>>> import numpy as np
>>> np.set_printoptions(precision=1, suppress=True, linewidth=140, sign=" ")
>>> rd = lambda a: np.round(a, 1) + 0
>>> E = np.load("arr.npy")
>>> print(E)
[[ 0.2  1.   0.2]
 [ 0.8  0.  -0.3]
 [ 0.7  1.1 -1. ]
 [ 0.7  1.5 -1. ]]
>>> hat = E @ np.linalg.solve(E.T @ E, E.T)
>>> print(np.trace(hat))
3.0
>>> print(rd(hat @ E[:, 2]))
[ 0.2 -0.3 -1.  -1. ]
>>> print(rd(np.linalg.eigvalsh(hat)))
[ 0.  1.  1.  1.]
>>> print(np.allclose(hat @ hat, hat))
True
>>> print(rd((np.eye(4) - hat) @ E))
[[ 0.  0.  0.]
 [ 0.  0.  0.]
 [ 0.  0.  0.]
 [ 0.  0.  0.]]
>>> print(np.linalg.matrix_rank(np.eye(4) - hat))
1
>>> M2 = E / np.linalg.norm(E, axis=1)
Traceback (most recent call last):
  File "<python-input-12>", line 1, in <module>
    M2 = E / np.linalg.norm(E, axis=1)
         ~~^~~~~~~~~~~~~~~~~~~~~~~~~~~
ValueError: operands could not be broadcast together with shapes (4,3) (4,) 
>>> M2 = E / np.linalg.norm(E, axis=1, keepdims=True)
>>> C2 = M2 @ M2.T
>>> print(rd(np.linalg.norm(M2, axis=1)))
[ 1.  1.  1.  1.]
>>> print((C2 - 2 * np.eye(4)).round(6).argmax(axis=1))
[ 3  2  3  2]
>>> x0 = np.array([3, 4, 3])
>>> y = E @ x0
>>> print(rd(y))
[ 5.2  1.5  3.5  5.1]
>>> print(rd(np.linalg.lstsq(E, y)[0]))
[ 3.  4.  3.]
>>> try:
...     np.linalg.solve(E, y)
... except np.linalg.LinAlgError as e:
...     print(e)
... 
Last 2 dimensions of the array must be square
>>> rng = np.random.default_rng(39)
>>> y = y + 0.1 * rng.normal(size=4)
>>> print(rd(y))
[ 5.2  1.5  3.5  5. ]
>>> coef, *_ = np.linalg.lstsq(E, y)
>>> print(rd(E.T @ (y - E @ coef)))
[ 0.  0.  0.]
>>> print(coef.round())
[ 3.  4.  3.]
>>> print(rd(coef))
[ 3.1  4.   3. ]
